% python3 -q
>>> import numpy as np
>>> np.set_printoptions(precision=2, suppress=True, linewidth=140)
>>> K = np.load("w.npy")
>>> print(K)
[[ 0.46  0.26 -0.07 -0.51]
 [ 0.26  1.57 -0.76 -0.08]
 [-0.07 -0.76  0.38 -0.03]
 [-0.51 -0.08 -0.03  0.59]]
>>> T = np.stack([K, 5 * K, K[::-1]])
>>> (T @ K.T).shape
(3, 4, 4)
>>> print(np.round(np.linalg.det(T), 2) + 0)
[0. 0. 0.]
>>> print(np.linalg.matrix_rank(T))
[2 2 2]
>>> r0, g = K[2], K[3]
>>> print(np.round(r0 @ g, 2))
0.07
>>> pr = (r0 @ g) / (r0 @ r0) * r0
>>> np.linalg.matrix_rank(np.outer(r0, g))
np.int64(1)
>>> print(np.round(np.outer(r0, g), 2) + 0)
[[ 0.03  0.01  0.   -0.04]
 [ 0.39  0.06  0.02 -0.45]
 [-0.19 -0.03 -0.01  0.22]
 [ 0.01  0.    0.   -0.02]]
>>> evals, evecs = np.linalg.eigh(K)
>>> vec = np.array([1, 0, 2, -2])
>>> round(float(vec @ K @ vec), 2)
6.35
>>> evecs * np.abs(evals) @ evecs.T
array([[ 0.46,  0.26, -0.07, -0.51],
       [ 0.26,  1.57, -0.76, -0.08],
       [-0.07, -0.76,  0.38, -0.03],
       [-0.51, -0.08, -0.03,  0.59]])
>>> print(round(float(np.abs(K).sum(axis=1).max()), 2), round(np.abs(evals).max(), 2))
2.66 2.0
>>> J = np.minimum.outer(np.arange(1, 5), np.arange(1, 5)) * 4
>>> J
array([[ 4,  4,  4,  4],
       [ 4,  8,  8,  8],
       [ 4,  8, 12, 12],
       [ 4,  8, 12, 16]])
>>> rng = np.random.default_rng(226602)
>>> out = J + rng.integers(-2, 3, (4, 1)) @ rng.integers(-2, 3, (1, 4))
>>> out
array([[ 2,  0,  4,  6],
       [ 4,  8,  8,  8],
       [ 4,  8, 12, 12],
       [ 3,  6, 12, 17]])
>>> out - J
array([[-2, -4,  0,  2],
       [ 0,  0,  0,  0],
       [ 0,  0,  0,  0],
       [-1, -2,  0,  1]])
>>> np.linalg.matrix_rank(out - J, tol=1e-8)
np.int64(1)
>>> np.abs(out - J).sum(axis=1)
array([8, 0, 0, 4])
>>> J.sum(axis=0)
array([16, 28, 36, 40])
>>> round(np.linalg.norm(J), 2)
np.float64(33.47)
>>> J - J[0]
array([[ 0,  0,  0,  0],
       [ 0,  4,  4,  4],
       [ 0,  4,  8,  8],
       [ 0,  4,  8, 12]])
>>> J.shape
(4, 4)
>>> np.abs(J).max()
np.int64(16)
>>> np.linalg.matrix_rank(J)
np.int64(4)
>>> J.sum(axis=1)
array([16, 28, 36, 40])
>>> J[4]
Traceback (most recent call last):
  File "<python-input-33>", line 1, in <module>
    J[4]
    ~^^^
IndexError: index 4 is out of bounds for axis 0 with size 4
>>> np.linalg.svd(J, compute_uv=False)
array([33.16,  4.  ,  1.7 ,  1.13])
>>> np.unravel_index(np.abs(J).argmax(), J.shape)
(np.int64(3), np.int64(3))
>>> r0 = np.array([2, 0, -2])
>>> np.polyval(r0, J[1])
array([ 30, 126, 126, 126])
>>> np.array([np.convolve(row, r0, "same") for row in J])
array([[  8,   0,   0,  -8],
       [ 16,   8,   0, -16],
       [ 16,  16,   8, -24],
       [ 16,  16,  16, -24]])
>>> print(np.correlate(J[1], J[2], "full"))
[ 48 144 224 272 192  96  32]
